% python3 -q
>>> import numpy as np
>>> np.set_printoptions(precision=3, suppress=True, linewidth=100)
>>> def rnd(a):
...     return np.round(a, 3) + 0
... 
>>> arr = np.diag(20 * np.array([1, -1, -1, 2, 0, 1, 0])) + np.array([[3, 2, -2, 3, 2, -2, -1],
...     [1, -2, 1, -2, 3, 0, 1],
...     [-3, 1, -1, -3, 0, 2, -2],
...     [-1, 0, 0, -1, 2, 1, -1],
...     [2, 2, 3, 3, -3, -2, 3],
...     [3, -2, 2, -1, 3, 2, 3],
...     [1, -3, 1, 0, 0, 0, 3]])
>>> arr
array([[ 23,   2,  -2,   3,   2,  -2,  -1],
       [  1, -22,   1,  -2,   3,   0,   1],
       [ -3,   1, -21,  -3,   0,   2,  -2],
       [ -1,   0,   0,  39,   2,   1,  -1],
       [  2,   2,   3,   3,  -3,  -2,   3],
       [  3,  -2,   2,  -1,   3,  22,   3],
       [  1,  -3,   1,   0,   0,   0,   3]])
>>> x = np.array([-9, -4, 8, -4, 5, -4, -9])
>>> y = arr @ x
>>> b, lr = np.zeros(7), 1 / np.linalg.norm(arr, 2) ** 2
>>> for i in range(8):
...     b -= lr * arr.T @ (arr @ b - y)
...     if i % 2 == 0: print(i, round(np.linalg.norm(arr @ b - y), 3))
... 
0 193.738
2 99.594
4 64.253
6 52.894
>>> rnd(b)
array([-8.197, -4.318,  6.149, -3.524, -0.356, -4.063, -0.377])
>>> th = np.radians(45)
>>> r_ = np.eye(7)
>>> r_[2, 2] = r_[4, 4] = np.cos(th)
>>> r_[2, 4], r_[4, 2] = -np.sin(th), np.sin(th)
>>> rnd(r_)
array([[ 1.   ,  0.   ,  0.   ,  0.   ,  0.   ,  0.   ,  0.   ],
       [ 0.   ,  1.   ,  0.   ,  0.   ,  0.   ,  0.   ,  0.   ],
       [ 0.   ,  0.   ,  0.707,  0.   , -0.707,  0.   ,  0.   ],
       [ 0.   ,  0.   ,  0.   ,  1.   ,  0.   ,  0.   ,  0.   ],
       [ 0.   ,  0.   ,  0.707,  0.   ,  0.707,  0.   ,  0.   ],
       [ 0.   ,  0.   ,  0.   ,  0.   ,  0.   ,  1.   ,  0.   ],
       [ 0.   ,  0.   ,  0.   ,  0.   ,  0.   ,  0.   ,  1.   ]])
>>> out = arr @ r_.T
>>> print(rnd(np.linalg.det(r_)), rnd(np.trace(r_)))
1.0 6.414
>>> print(np.allclose(np.linalg.norm(arr, axis=1), np.linalg.norm(out, axis=1)))
True
>>> rnd(np.abs(out - arr).max(axis=0))
array([ 0.   ,  0.   ,  6.151,  0.   , 14.849,  0.   ,  0.   ])
>>> E = np.load("dump.npy")
>>> E
array([[5, 0],
       [0, 0],
       [5, 0]])
>>> np.linalg.lstsq(E[:-1].T, E[-1])[2]
np.int32(1)
>>> np.abs(np.diag(np.linalg.qr(E)[1])) > 1e-9
array([ True, False])
>>> np.unique(E.round(6), axis=0).shape
(2, 2)
>>> J = np.load("sample6.npy")
>>> J
array([[1., 5., 0., 0., 0.],
       [5., 3., 5., 0., 0.],
       [0., 5., 0., 5., 0.],
       [0., 0., 5., 3., 5.],
       [0., 0., 0., 5., 0.]])
>>> Q = J.astype(float).copy()
>>> for j in range(5):
...     Q[:, j] -= Q[:, :j] @ (Q[:, :j].T @ Q[:, j])
...     Q[:, j] /= np.linalg.norm(Q[:, j])
... 
>>> rnd(Q.T @ J)
array([[ 5.099,  3.922,  4.903,  0.   ,  0.   ],
       [ 0.   ,  6.604, -0.641,  3.785,  0.   ],
       [ 0.   ,  0.   ,  5.055,  3.447,  4.946],
       [ 0.   ,  0.   ,  0.   ,  5.726, -0.358],
       [ 0.   ,  0.   ,  0.   ,  0.   ,  0.641]])
>>> out = J / np.linalg.norm(J, axis=1, keepdims=True)
>>> G = out @ out.T
>>> rnd(G)
array([[1.   , 0.511, 0.693, 0.   , 0.   ],
       [0.511, 1.   , 0.276, 0.424, 0.   ],
       [0.693, 0.276, 1.   , 0.276, 0.707],
       [0.   , 0.424, 0.276, 1.   , 0.391],
       [0.   , 0.   , 0.707, 0.391, 1.   ]])
>>> print(rnd(np.degrees(np.arccos(np.clip(G[4, 3], -1, 1)))))
67.01
>>> print(rnd(G[4]))
[0.    0.    0.707 0.391 1.   ]
>>> np.argwhere(np.triu(np.abs(G) > 0.95, 1))
array([], shape=(0, 2), dtype=int64)
>>> rng = np.random.default_rng(551)
>>> lab = rng.permutation(5)
>>> lab
array([0, 3, 1, 4, 2])
>>> out = G[lab][:, lab]
>>> print(rnd(np.sort(np.abs(np.linalg.eigvals(out)))))
[0.004 0.291 1.047 1.29  2.368]
>>> print(rnd(np.linalg.det(out)), rnd(np.linalg.det(G[lab])))
0.003 -0.003
>>> vals, V = np.linalg.eigvalsh(J)
Traceback (most recent call last):
  File "<python-input-41>", line 1, in <module>
    vals, V = np.linalg.eigvalsh(J)
    ^^^^^^^
ValueError: too many values to unpack (expected 2)
>>> vals, V = np.linalg.eigh(J)
>>> rnd(np.abs(V[:, -1]))
array([0.295, 0.553, 0.519, 0.524, 0.253])
>>> rnd(V.T @ V)
array([[1., 0., 0., 0., 0.],
       [0., 1., 0., 0., 0.],
       [0., 0., 1., 0., 0.],
       [0., 0., 0., 1., 0.],
       [0., 0., 0., 0., 1.]])
>>> np.unique(vals.round(6) + 0, return_counts=True)[1]
array([1, 1, 1, 1, 1])
>>> (vals > 1e-8).sum(), (vals < -1e-8).sum()
(np.int64(3), np.int64(2))
>>> rnd(vals)
array([-7.205, -3.426,  0.353,  6.911, 10.367])
>>> rnd(np.linalg.eigvalsh(J + 2 * np.eye(5)))
array([-5.205, -1.426,  2.353,  8.911, 12.367])
>>> [round(float(np.linalg.det(J[:i, :i])), 2) + 0 for i in range(1, 6)]
[1.0, -22.0, -25.0, 475.0, 625.0]
>>> print(rnd(np.linalg.eigvalsh(J).min()))
-7.205
>>> F = 2 * np.eye(4) + np.eye(4, k=1)
>>> print(F)
[[2. 1. 0. 0.]
 [0. 2. 1. 0.]
 [0. 0. 2. 1.]
 [0. 0. 0. 2.]]
>>> x = np.array([-9, -5, -2, 1])
>>> y = F @ x
>>> b, lr = np.zeros(4), 1 / np.linalg.norm(F, 2) ** 2
>>> for i in range(4):
...     b -= lr * F.T @ (F @ b - y)
...     if i % 1 == 0: print(i, round(np.linalg.norm(F @ b - y), 3))
... 
0 6.54
1 3.33
2 2.238
3 1.662
>>> print(rnd(b))
[-8.143 -5.782 -1.541  0.814]
>>> lab = rng.permutation(4)
>>> out = F[:, lab] * rng.choice([-1, 1], 4)
>>> print(out)
[[-1.  0.  0. -2.]
 [-2.  1.  0. -0.]
 [-0.  2.  1. -0.]
 [-0.  0.  2. -0.]]
>>> U, _, Vt = np.linalg.svd(F.T @ out)
>>> print(rnd(np.linalg.lstsq(F, out)[0]))
[[ 0.  0.  0. -1.]
 [-1.  0.  0.  0.]
 [ 0.  1.  0.  0.]
 [ 0.  0.  1.  0.]]
>>> W = np.array([[6, -2, -6, -6, 5],
...     [5, 8, 0, -9, 0],
...     [3, 9, -6, -5, 6],
...     [1, 9, 5, 7, -8]])
>>> b = np.array([3, 1, -3, -2, -3])
>>> act = np.maximum(F @ W + b, 0)
>>> act
array([[20.,  5.,  0.,  0.,  7.],
       [16., 26.,  0.,  0.,  3.],
       [10., 28.,  0.,  0.,  1.],
       [ 5., 19.,  7., 12.,  0.]])
>>> basis = np.array([[1, 0, 1], [0, 3, -3], [-1, 2, -1], [-2, 0, -2], [1, 0, 1]])
>>> (act @ basis).round(6).argmax(axis=1)
array([0, 1, 1, 1])
>>> act @ basis
array([[ 27.,  15.,  12.],
       [ 19.,  78., -59.],
       [ 11.,  84., -73.],
       [-26.,  71., -83.]])
>>> out = np.array([[-3, -3], [2, -3]])
>>> basis = np.kron(out, act)
>>> print(rnd(np.linalg.norm(basis, 2)), rnd(np.linalg.norm(out, 2) * np.linalg.norm(act, 2)))
215.972 215.972
>>> print(basis)
[[-60. -15.  -0.  -0. -21. -60. -15.  -0.  -0. -21.]
 [-48. -78.  -0.  -0.  -9. -48. -78.  -0.  -0.  -9.]
 [-30. -84.  -0.  -0.  -3. -30. -84.  -0.  -0.  -3.]
 [-15. -57. -21. -36.  -0. -15. -57. -21. -36.  -0.]
 [ 40.  10.   0.   0.  14. -60. -15.  -0.  -0. -21.]
 [ 32.  52.   0.   0.   6. -48. -78.  -0.  -0.  -9.]
 [ 20.  56.   0.   0.   2. -30. -84.  -0.  -0.  -3.]
 [ 10.  38.  14.  24.   0. -15. -57. -21. -36.  -0.]]
>>> np.linalg.matrix_rank(basis)
np.int64(8)
>>> basis.shape
(8, 10)
>>> Q, _ = np.linalg.qr(np.array([[0.3, 1.6, -0.1, -0.5, -0.7, 0.3],
...     [-0.5, -1.2, 0.2, 0.3, 0.9, 0.7],
...     [-1.1, -0.1, -1.1, 0.0, 0.1, 0.3],
...     [-0.2, -0.6, -0.5, -0.8, 0.0, -1.3],
...     [1.8, -0.8, -0.6, 1.5, 0.1, -0.2],
...     [0.5, 0.0, -1.1, -1.1, 1.4, 0.3]]))
>>> V, _ = np.linalg.qr(np.array([[0.1, 1.0, 0.2, -0.4, 1.8, 1.4, 0.0],
...     [0.8, -0.9, 0.3, 0.7, 1.0, -0.6, -0.8],
...     [0.3, 1.7, -1.2, -0.4, 2.3, -1.3, 0.8],
...     [-0.4, -1.5, 0.1, -0.5, 0.5, 0.1, -2.5],
...     [-0.6, -0.2, 2.2, 0.3, -0.1, 0.1, -0.1],
...     [0.3, 0.1, -0.2, 0.8, -0.7, -1.3, -0.7],
...     [-0.5, 0.9, -0.4, 0.1, 0.5, -0.3, 0.4]]))
>>> sig = 3 * 0.7 ** np.arange(6)
>>> mat = Q[:, :6] * sig @ V[:6]
>>> print(rnd(mat))
[[-0.797 -0.82   0.281  0.172 -0.65   0.134 -0.854]
 [ 0.823  0.775  0.086 -0.673  0.351  0.04   0.368]
 [ 0.365 -0.326  0.36  -0.635 -0.12   1.362  0.914]
 [ 0.048  0.343 -0.261 -0.073  0.754  0.576  0.038]
 [ 0.821 -1.002 -1.119  0.921  0.758 -1.271 -0.751]
 [ 0.238 -0.494  0.436  0.73   0.692  0.112 -0.442]]
>>> out = mat + rng.integers(-2, 3, (6, 1)) @ rng.integers(-2, 3, (1, 7))
>>> rnd(out)
array([[-0.797, -0.82 ,  0.281,  0.172, -0.65 ,  0.134, -0.854],
       [ 0.823,  0.775,  0.086, -0.673,  0.351,  0.04 ,  0.368],
       [-1.635, -2.326, -1.64 , -4.635,  3.88 ,  1.362,  0.914],
       [ 1.048,  1.343,  0.739,  1.927, -1.246,  0.576,  0.038],
       [ 0.821, -1.002, -1.119,  0.921,  0.758, -1.271, -0.751],
       [ 0.238, -0.494,  0.436,  0.73 ,  0.692,  0.112, -0.442]])
>>> np.abs(out - mat).sum(axis=1)
array([ 0.,  0., 14.,  7.,  0.,  0.])
>>> rnd(np.linalg.svd(out - mat, compute_uv=False))
array([7.416, 0.   , 0.   , 0.   , 0.   , 0.   ])
>>> rnd(out - mat)
array([[ 0.,  0.,  0.,  0.,  0.,  0.,  0.],
       [ 0.,  0.,  0.,  0.,  0.,  0.,  0.],
       [-2., -2., -2., -4.,  4.,  0.,  0.],
       [ 1.,  1.,  1.,  2., -2.,  0.,  0.],
       [ 0.,  0.,  0.,  0.,  0.,  0.,  0.],
       [ 0.,  0.,  0.,  0.,  0.,  0.,  0.]])
